$ python -q
>>> import numpy as np
>>> import numpy.linalg as la
>>> np.set_printoptions(precision=3, suppress=True, linewidth=100)
>>> arr = np.load("run11.npy")
>>> arr
array([[-1, -1,  3, -1],
       [ 1,  2,  0, -2],
       [ 1,  2,  0, -2]])
>>> u, v = arr[0], arr[1]
>>> u @ u
np.int64(12)
>>> p = (u @ v) / (u @ u) * u
>>> np.outer(u, v)
array([[-1, -2,  0,  2],
       [-1, -2,  0,  2],
       [ 3,  6,  0, -6],
       [-1, -2,  0,  2]])
>>> p
array([ 0.083,  0.083, -0.25 ,  0.083])
>>> np.round(la.norm(u + v) ** 2 + la.norm(u - v) ** 2, 3)
np.float64(42.0)
>>> try:
...     la.inv(arr)
... except la.LinAlgError as e:
...     print(repr(e))
... 
LinAlgError('Last 2 dimensions of the array must be square')
>>> np.abs(np.diag(la.qr(arr)[1])) > 1e-9
array([ True,  True, False])
>>> np.allclose(arr[:-1].T @ la.lstsq(arr[:-1].T, arr[-1])[0], arr[-1])
True
>>> arr @ la.pinv(arr) @ arr
array([[-1., -1.,  3., -1.],
       [ 1.,  2.,  0., -2.],
       [ 1.,  2.,  0., -2.]])
>>> np.unique(arr.round(6), axis=0).shape
(2, 4)
>>> left, sig, Vh = la.svd(arr)
>>> vecs = Vh[:(sig > 1e-8).sum()]
>>> rng = np.random.default_rng(5265)
>>> vec = arr[2] + 5 * arr[1] + rng.integers(2) * np.eye(4)[1]
>>> vec
array([  6.,  12.,   0., -12.])
>>> np.allclose(vecs.T @ vecs @ vec, vec)
True
>>> vecs.T @ vecs
array([[ 0.178,  0.28 , -0.224, -0.131],
       [ 0.28 ,  0.495, -0.196, -0.364],
       [-0.224, -0.196,  0.757, -0.308],
       [-0.131, -0.364, -0.308,  0.57 ]])
>>> A = np.loadtxt("w.csv", delimiter=",")
>>> A
array([[0., 0., 0., 0.],
       [0., 0., 0., 0.],
       [0., 0., 2., 0.],
       [0., 0., 0., 3.]])
>>> r = la.matrix_rank(A)
>>> r
np.int64(2)
>>> ns = la.svd(A)[2][r:].T
>>> [int(la.matrix_rank(np.delete(A, i, axis=0))) for i in range(4)]
[2, 2, 1, 1]
>>> [int(la.matrix_rank(A[:i])) for i in range(1, len(A) + 1)]
[0, 0, 1, 2]
>>> ns @ ns.T
array([[1., 0., 0., 0.],
       [0., 1., 0., 0.],
       [0., 0., 0., 0.],
       [0., 0., 0., 0.]])
>>> w, vecs = la.eigh(A)
>>> np.abs(vecs[:, -1])
array([0., 0., 0., 1.])
>>> w.sum(), np.trace(A)
(np.float64(5.0), np.float64(5.0))
>>> vecs.T @ A @ vecs
array([[0., 0., 0., 0.],
       [0., 0., 0., 0.],
       [0., 0., 2., 0.],
       [0., 0., 0., 3.]])
>>> la.eigvalsh(A + -3 * np.eye(4))
array([-3., -3., -1.,  0.])
>>> left, sig, Vh = la.svd(A)
>>> np.argmax(sig[:-1] / (sig[1:] + 1e-6)) + 1
np.int64(2)
>>> sig
array([3., 2., 0., 0.])
>>> M2 = left[:, :2] @ np.diag(sig[:2]) @ Vh[:2]
>>> round(la.norm(A - M2, 2), 3), sig[2]
(np.float64(0.0), np.float64(0.0))
>>> data = np.load("case14.npy")
>>> data
array([[ 3, -4, -3],
       [ 0,  0,  0],
       [ 4, -4,  2],
       [ 0,  0,  0],
       [ 0,  0,  0],
       [ 0,  0,  0],
       [ 0,  0,  0],
       [ 0, -3, -5],
       [ 0,  0,  0],
       [ 0,  0,  0],
       [ 0,  0,  0],
       [ 0,  0,  0],
       [ 0,  0,  0],
       [ 3, -4, -3],
       [ 4, -4,  2],
       [ 0,  0,  0],
       [ 3, -4, -3],
       [ 3, -4, -3],
       [ 4, -4,  2],
       [ 3, -7, -8],
       [ 0,  0,  0],
       [ 3, -4, -3],
       [ 1,  0,  5],
       [ 0, -3, -5],
       [ 3, -7, -8]])
>>> blk = np.stack([data, -3 * data, data[::-1]])
>>> np.einsum("bij,cij->bc", blk, blk)
array([[  616, -1848,   204],
       [-1848,  5544,  -612],
       [  204,  -612,   616]])
>>> la.matrix_rank(blk.reshape(3, -1))
np.int64(2)
>>> la.matrix_rank(blk)
array([3, 3, 3])
>>> blk.shape
(3, 25, 3)
>>> mat = np.load("mat.npy")
>>> mat
array([[-3.384,  4.129,  1.669, -3.313],
       [ 1.05 ,  2.774, -4.472, -2.764],
       [ 4.239,  5.711,  6.464,  1.398]])
>>> ang = np.radians(135)
>>> Rm = np.eye(4)
>>> Rm[3, 3] = Rm[0, 0] = np.cos(ang)
>>> Rm[3, 0], Rm[0, 3] = -np.sin(ang), np.sin(ang)
>>> Rm
array([[-0.707,  0.   ,  0.   ,  0.707],
       [ 0.   ,  1.   ,  0.   ,  0.   ],
       [ 0.   ,  0.   ,  1.   ,  0.   ],
       [-0.707,  0.   ,  0.   , -0.707]])
>>> M2 = mat @ Rm.T
>>> np.allclose(la.norm(mat, axis=1), la.norm(M2, axis=1))
True
>>> np.allclose(mat @ mat.T, M2 @ M2.T)
True
>>> M2
array([[ 0.05 ,  4.129,  1.669,  4.735],
       [-2.697,  2.774, -4.472,  1.212],
       [-2.009,  5.711,  6.464, -3.986]])
>>> np.abs(M2 - mat).max(axis=0)
array([6.248, 0.   , 0.   , 8.048])
>>> np.round(la.det(Rm), 3), round(float(np.trace(Rm)), 3)
(np.float64(1.0), 0.586)
>>> F = np.array([[1, 1, 2], [1, 1, 2], [2, 2, 4]])
>>> round(la.det(F.T), 3)
np.float64(0.0)
>>> np.kron(np.eye(2, dtype=int), F)
array([[1, 1, 2, 0, 0, 0],
       [1, 1, 2, 0, 0, 0],
       [2, 2, 4, 0, 0, 0],
       [0, 0, 0, 1, 1, 2],
       [0, 0, 0, 1, 1, 2],
       [0, 0, 0, 2, 2, 4]])
>>> np.round(la.eigvals(F), 3) + 0
array([6., 0., 0.])
>>> E = np.load("a.npy")
>>> E
array([[9, 0],
       [0, 7]])
>>> w, vecs = la.eigh(E)
>>> la.eigvalsh(E @ E)
array([49., 81.])
>>> np.unique(w.round(6) + 0, return_counts=True)[1]
array([1, 1])
>>> vecs.T @ vecs
array([[1., 0.],
       [0., 1.]])
>>> np.abs(vecs[:, -1])
array([1., 0.])
>>> (w > 1e-8).sum(), (w < -1e-8).sum()
(np.int64(2), np.int64(0))
>>> J = np.load("block3.npy")
>>> J
array([[0, 0, 2],
       [2, 0, 0],
       [0, 2, 0]])
>>> z = rng.permutation(3)
>>> M2 = J[:, z] * rng.choice([-1, 1], 3)
>>> M2
array([[-2,  0,  0],
       [ 0, -2,  0],
       [ 0,  0, -2]])
>>> left, _, Vh = la.svd(J.T @ M2)
>>> left @ Vh
array([[ 0., -1.,  0.],
       [ 0.,  0., -1.],
       [-1.,  0.,  0.]])
>>> la.svd(J, compute_uv=False)
array([2., 2., 2.])
>>> J.shape
(3, 3)
>>> la.rank(J)
Traceback (most recent call last):
  File "<python-input-82>", line 1, in <module>
    la.rank(J)
    ^^^^^^^
AttributeError: module 'numpy.linalg' has no attribute 'rank'
>>> J.mean(axis=0)
array([0.667, 0.667, 0.667])
>>> np.diff(J, axis=0)
array([[ 2,  0, -2],
       [-2,  2,  0]])
>>> np.unravel_index(np.abs(J).argmax(), J.shape)
(np.int64(0), np.int64(2))
>>> round(la.norm(J), 3)
np.float64(3.464)
>>> u = np.array([5, 3, 3])
>>> M2 = J + np.outer(u, np.eye(3)[1])
>>> np.round(la.det(M2) / la.det(J), 3), round(1 + la.solve(J, u)[1], 3)
(np.float64(2.5), np.float64(2.5))
>>> la.matrix_rank(M2 - J)
np.int64(1)
>>> M2 = la.invert(J)
Traceback (most recent call last):
  File "<python-input-91>", line 1, in <module>
    M2 = la.invert(J)
         ^^^^^^^^^
AttributeError: module 'numpy.linalg' has no attribute 'invert'
>>> M2 = la.inv(J)
>>> la.det(J) * M2
array([[0., 4., 0.],
       [0., 0., 4.],
       [4., 0., 0.]])
>>> J @ M2
array([[1., 0., 0.],
       [0., 1., 0.],
       [0., 0., 1.]])
>>> la.inv(M2)
array([[0., 0., 2.],
       [2., 0., 0.],
       [0., 2., 0.]])
>>> M2
array([[0. , 0.5, 0. ],
       [0. , 0. , 0.5],
       [0.5, 0. , 0. ]])
>>> X = np.load("m.npy")
>>> X
array([[ 3,  1,  3,  1],
       [ 0,  3,  3,  1],
       [ 0,  2,  1,  3],
       [ 3, 10, 12,  4]])
>>> np.allclose(X, X.T)
False
>>> la.matrix_power(X, 3)
array([[  87,  302,  333,  183],
       [  57,  286,  300,  164],
       [  78,  379,  388,  244],
       [ 258, 1160, 1233,  675]])
>>> np.allclose(X @ X.T, X.T @ X)
False
>>> np.round(la.det(X), 3)
np.float64(0.0)
>>> X @ X
array([[12, 22, 27, 17],
       [ 3, 25, 24, 16],
       [ 9, 38, 43, 17],
       [21, 97, 99, 65]])
>>> round(np.abs(la.eigvals(X)).max(), 3)
np.float64(11.302)
>>> X.inv()
Traceback (most recent call last):
  File "<python-input-105>", line 1, in <module>
    X.inv()
    ^^^^^
AttributeError: 'numpy.ndarray' object has no attribute 'inv'
>>> M2 = X[0, 0] * X[1:] - np.outer(X[1:, 0], X[0])
>>> M2
array([[ 0,  9,  9,  3],
       [ 0,  6,  3,  9],
       [ 0, 27, 27,  9]])
>>> np.flatnonzero(~M2.round(6).any(axis=1))
array([], dtype=int64)
>>> [round(float(x), 3) for x in la.svd(M2, compute_uv=False)[:3]]
[42.196, 7.45, 0.0]
>>> np.round(la.norm(M2, 2) / la.norm(M2), 3)
np.float64(0.985)
>>> la.cond(M2) > 100
np.True_
>>> left, sig, Vh = la.svd(X)
>>> np.argmax(sig[:-1] / (sig[1:] + 1e-6)) + 1
np.int64(3)
>>> M2 = left[:, :3] @ np.diag(sig[:3]) @ Vh[:3]
>>> np.round(np.abs(X - M2).max(), 3)
np.float64(0.0)
>>> la.matrix_rank(M2)
np.int64(3)
>>> M2.round(3) + 0
array([[ 3.,  1.,  3.,  1.],
       [ 0.,  3.,  3.,  1.],
       [ 0.,  2.,  1.,  3.],
       [ 3., 10., 12.,  4.]])
>>> la.matrix_rank(X, rtol=0.05)
np.int64(3)
>>> round(float(la.norm(X - M2, 2)), 3), round(sig[3], 3)
(0.0, np.float64(0.0))
>>> np.round(la.norm(X - M2) / la.norm(X), 3)
np.float64(0.0)
>>> M2 = np.array([[5, 4, 3], [1, 1, 5], [5, 1, 3], [5, 2, 4]])
>>> np.einsum("ij,ij->i", arr, arr)
array([12,  9,  9])
>>> np.einsum("ik,kj->ij", arr, M2)
array([[ 4, -4, -3],
       [-3,  2,  5],
       [-3,  2,  5]])
>>> arr @ M2
array([[ 4, -4, -3],
       [-3,  2,  5],
       [-3,  2,  5]])
>>> np.einsum("ik,kj->ji", arr, M2)
array([[ 4, -3, -3],
       [-4,  2,  2],
       [-3,  5,  5]])
>>> M2.T @ arr.T
array([[ 4, -3, -3],
       [-4,  2,  2],
       [-3,  5,  5]])
